% python3 -q
>>> import numpy as np
>>> np.set_printoptions(suppress=True, linewidth=120)
>>> W0 = np.load("layer13.npy")
>>> W0
array([[  3.6, -12.8, -23.1],
       [  1.2, -11.2, -24.6],
       [  9.7,  11.6, -47.5],
       [ 16.2,  -3.2,  -3.8],
       [ 11.5,   8.1, -48.9],
       [ 16.4,  -1.6,  -6.3],
       [ 10.8,   9.9, -48.3],
       [ 17. ,  -2.9,  -5.9],
       [ 13.3,  -0.6,  -7.9],
       [  1.6, -10.3, -23.6],
       [ 14.9,  -1.5,  -8. ],
       [  8.8,  10.5, -47.9],
       [ 10.9,  10.1, -49. ],
       [  2.4, -13.4, -23.1],
       [ 15.8,  -1. ,  -4.7],
       [ 10.7,   9.6, -48.8],
       [ 16. ,  -1.9,  -6.2],
       [ 15.1,  -1.4,  -8. ],
       [  2.6, -11.2, -24. ],
       [  1. , -10.7, -22.7]])
>>> O, R = np.linalg.qr(W0)
>>> np.round(O @ R, 1)
array([[  3.6, -12.8, -23.1],
       [  1.2, -11.2, -24.6],
       [  9.7,  11.6, -47.5],
       [ 16.2,  -3.2,  -3.8],
       [ 11.5,   8.1, -48.9],
       [ 16.4,  -1.6,  -6.3],
       [ 10.8,   9.9, -48.3],
       [ 17. ,  -2.9,  -5.9],
       [ 13.3,  -0.6,  -7.9],
       [  1.6, -10.3, -23.6],
       [ 14.9,  -1.5,  -8. ],
       [  8.8,  10.5, -47.9],
       [ 10.9,  10.1, -49. ],
       [  2.4, -13.4, -23.1],
       [ 15.8,  -1. ,  -4.7],
       [ 10.7,   9.6, -48.8],
       [ 16. ,  -1.9,  -6.2],
       [ 15.1,  -1.4,  -8. ],
       [  2.6, -11.2, -24. ],
       [  1. , -10.7, -22.7]])
>>> round(abs(R[0, 0]), 1), np.round(np.linalg.norm(W0[:, 0]), 1)
(np.float64(51.4), np.float64(51.4))
>>> np.round(O.T @ O, 1) + 0
array([[1., 0., 0.],
       [0., 1., 0.],
       [0., 0., 1.]])
>>> np.round(np.trace(O @ O.T), 1)
np.float64(3.0)
>>> O.round(1) + 0
array([[-0.1, -0.3, -0.2],
       [ 0. , -0.3, -0.3],
       [-0.2,  0.3, -0.3],
       [-0.3, -0.1,  0.2],
       [-0.2,  0.2, -0.3],
       [-0.3, -0.1,  0.2],
       [-0.2,  0.2, -0.3],
       [-0.3, -0.1,  0.2],
       [-0.3,  0. ,  0.1],
       [ 0. , -0.3, -0.3],
       [-0.3, -0.1,  0.1],
       [-0.2,  0.3, -0.3],
       [-0.2,  0.2, -0.3],
       [ 0. , -0.4, -0.3],
       [-0.3, -0.1,  0.2],
       [-0.2,  0.2, -0.3],
       [-0.3, -0.1,  0.2],
       [-0.3, -0.1,  0.1],
       [-0.1, -0.3, -0.3],
       [ 0. , -0.3, -0.3]])
>>> np.round(np.abs(np.diag(R)), 1)
array([ 51.4,  37.8, 104.5])
